$ python3 -q
>>> import numpy as np
>>> np.set_printoptions(precision=3, suppress=True, linewidth=120, sign=" ")
>>> E = np.load("x.npy")
>>> E
array([[  0.844,  14.575,  -3.088],
       [  0.839,  12.653,   7.164],
       [  0.538, -29.234,   2.369],
       [  0.025,  -9.63 ,  -4.403],
       [ -8.983,   7.17 ,   1.118],
       [ -9.351,  -9.65 ,   2.097],
       [  2.633,  31.165,   8.243],
       [  4.008,  11.845,   6.942],
       [ 16.255,  24.811,  -5.078],
       [  5.402,  -2.579,  -3.905],
       [ -8.387,  15.341,  -2.136],
       [ 19.992,  22.802,  -5.714],
       [-10.533,  -4.776,   4.75 ],
       [  7.16 ,   8.624,   0.19 ],
       [ -0.848,  -6.078,  -0.17 ],
       [ 11.468,  -0.605,  -8.183],
       [ 12.683,   9.529,  -3.445],
       [  9.366,  15.122,   6.501],
       [  0.337,  12.655,   0.125],
       [  9.665, -21.927,  -9.758],
       [ -4.292,  -2.457,  -2.742],
       [ -8.746,  23.788,   8.062],
       [  4.563,  -4.488,  -7.021]])
>>> cen = E - E.mean(axis=0)
>>> V = np.linalg.svd(cen)[2][:2]
>>> other = cen - cen @ V.T @ V
>>> (cen @ V.T).std(axis=0)
array([ 14.999,   8.728])
>>> other.std(axis=0)
array([ 1.522,  0.61 ,  3.38 ])
>>> W2 = E[[11, 16]].astype(float)
>>> for _ in range(7):
...     idx = np.linalg.norm(E[:, None] - W2, axis=-1).argmin(axis=1)
...     W2 = np.array([E[idx == j].mean(axis=0) for j in range(2)])
... 
>>> idx
array([ 0,  0,  1,  1,  0,  1,  0,  0,  0,  1,  0,  0,  1,  0,  1,  1,  0,  0,  0,  1,  1,  0,  1])
>>> np.bincount(idx)
array([ 13,  10])
>>> np.abs(W2[1] - W2[0]).argmax()
np.int64(1)
>>> rng = np.random.default_rng(1068)
>>> other = E + rng.integers(-2, 3, (23, 2)) @ rng.integers(-2, 3, (2, 3))
>>> other
array([[  4.844,   8.575,  -3.088],
       [ -3.161,  12.653,   4.164],
       [  2.538, -26.234,   5.369],
       [  0.025,  -9.63 ,  -4.403],
       [ -8.983,   9.17 ,   2.118],
       [-13.351,  -3.65 ,   2.097],
       [  2.633,  29.165,   7.243],
       [  2.008,  10.845,   4.942],
       [ 14.255,  21.811,  -8.078],
       [  7.402,  -7.579,  -4.905],
       [ -8.387,  13.341,  -3.136],
       [ 15.992,  24.802,  -7.714],
       [ -6.533,  -8.776,   5.75 ],
       [ 11.16 ,   2.624,   0.19 ],
       [ -4.848,  -0.078,  -0.17 ],
       [ 15.468,  -4.605,  -7.183],
       [  8.683,   7.529,  -7.445],
       [  9.366,  15.122,   6.501],
       [  4.337,   8.655,   1.125],
       [  9.665, -25.927, -11.758],
       [ -8.292,  -2.457,  -5.742],
       [ -4.746,  17.788,   8.062],
       [  2.563,  -5.488,  -9.021]])
>>> np.round(np.linalg.svd(other - E, compute_uv=False), 3) + 0
array([ 20.756,  12.853,   0.   ])
>>> other - E
array([[ 4., -6.,  0.],
       [-4.,  0., -3.],
       [ 2.,  3.,  3.],
       [ 0.,  0.,  0.],
       [ 0.,  2.,  1.],
       [-4.,  6.,  0.],
       [ 0., -2., -1.],
       [-2., -1., -2.],
       [-2., -3., -3.],
       [ 2., -5., -1.],
       [ 0., -2., -1.],
       [-4.,  2., -2.],
       [ 4., -4.,  1.],
       [ 4., -6.,  0.],
       [-4.,  6.,  0.],
       [ 4., -4.,  1.],
       [-4., -2., -4.],
       [ 0.,  0.,  0.],
       [ 4., -4.,  1.],
       [ 0., -4., -2.],
       [-4.,  0., -3.],
       [ 4., -6.,  0.],
       [-2., -1., -2.]])
